$ python3 -q
>>> import numpy as np
>>> import numpy.linalg as la
>>> np.set_printoptions(suppress=True, linewidth=100)
>>> rd = lambda a: np.round(a, 1) + 0
>>> E = np.load("layer6.npy")
>>> E
array([[-1,  5, -3,  3,  3, -3],
       [ 5, -2,  0,  2, -3, -4],
       [-1, -2,  4,  3,  5, -3],
       [ 1,  0, -2,  2, -2, -4],
       [ 1,  0, -2,  2, -2, -4]])
>>> Uu, sigma, VT = la.svd(E)
>>> np.argmax(sigma[:-1] / (sigma[1:] + 1e-6)) + 1
np.int64(4)
>>> Y = Uu[:, :4] @ np.diag(sigma[:4]) @ VT[:4]
>>> la.matrix_rank(E, rtol=0.05)
np.int64(4)
>>> rd(la.norm(E - Y) / la.norm(E))
np.float64(0.0)
>>> A = 5 * np.eye(6) + np.eye(6, k=1)
>>> A
array([[5., 1., 0., 0., 0., 0.],
       [0., 5., 1., 0., 0., 0.],
       [0., 0., 5., 1., 0., 0.],
       [0., 0., 0., 5., 1., 0.],
       [0., 0., 0., 0., 5., 1.],
       [0., 0., 0., 0., 0., 5.]])
>>> x = np.array([1, 1, 1, 2, 0, 1])
>>> np.einsum("ij,j->i", A, x)
array([ 6.,  6.,  7., 10.,  1.,  5.])
>>> A @ x
array([ 6.,  6.,  7., 10.,  1.,  5.])
>>> A @ np.eye(6)[0]
array([5., 0., 0., 0., 0., 0.])
>>> A @ np.ones(6)
array([6., 6., 6., 6., 6., 5.])
>>> rng = np.random.default_rng(763)
>>> idx = rng.permutation(6)
>>> idx
array([1, 3, 2, 0, 4, 5])
>>> Y = A[idx][:, idx]
>>> np.allclose(Y, A)
False
>>> np.diag(Y)
array([5., 5., 5., 5., 5., 5.])
>>> Y
array([[5., 0., 1., 0., 0., 0.],
       [0., 5., 0., 0., 1., 0.],
       [0., 1., 5., 0., 0., 0.],
       [1., 0., 0., 5., 0., 0.],
       [0., 0., 0., 0., 5., 1.],
       [0., 0., 0., 0., 0., 5.]])
>>> rd(np.sort(np.abs(la.eigvals(Y))))
array([5., 5., 5., 5., 5., 5.])
>>> np.trace(Y)
np.float64(30.0)
>>> m1 = np.array([[1.1, -9.0, -2.0, 3.0, -8.0, -6.0],
...     [7.0, -8.9, 3.0, 1.0, -1.0, 4.0],
...     [9.0, -5.0, -7.9, 4.0, -5.0, -7.0],
...     [0.0, -8.0, -6.0, 8.1, 1.0, 8.0],
...     [7.0, 8.0, 4.0, 6.0, 0.1, -9.0],
...     [1.0, -9.0, -2.0, 3.0, -8.0, -5.9]])
>>> idx = rng.permutation(6)
>>> idx
array([1, 5, 0, 3, 2, 4])
>>> Y = m1[idx][:, idx]
>>> np.diag(Y)
array([-8.9, -5.9,  1.1,  8.1, -7.9,  0.1])
>>> Y
array([[-8.9,  4. ,  7. ,  1. ,  3. , -1. ],
       [-9. , -5.9,  1. ,  3. , -2. , -8. ],
       [-9. , -6. ,  1.1,  3. , -2. , -8. ],
       [-8. ,  8. ,  0. ,  8.1, -6. ,  1. ],
       [-5. , -7. ,  9. ,  4. , -7.9, -5. ],
       [ 8. , -9. ,  7. ,  6. ,  4. ,  0.1]])
>>> rd(la.det(Y)), rd(la.det(m1[idx]))
(np.float64(8538.9), np.float64(8538.9))
>>> rd(np.trace(Y))
np.float64(-13.4)
>>> T = np.stack([m1, 3 * m1, m1[::-1]])
>>> (T @ m1.T).shape
(3, 6, 6)
>>> la.matrix_rank(T)
array([6, 6, 6])
>>> T.sum(axis=0)
array([[  5.4, -45. , -10. ,  15. , -40. , -29.9],
       [ 35. , -27.6,  16. ,  10. ,  -3.9,   7. ],
       [ 36. , -28. , -37.6,  24.1, -19. , -20. ],
       [  9. , -37. , -31.9,  36.4,  -1. ,  25. ],
       [ 35. ,  23.1,  19. ,  25. ,  -0.6, -32. ],
       [  5.1, -45. , -10. ,  15. , -40. , -29.6]])
>>> rd(la.norm(T, axis=(1, 2)))
array([ 35.8, 107.3,  35.8])
>>> T.shape
(3, 6, 6)
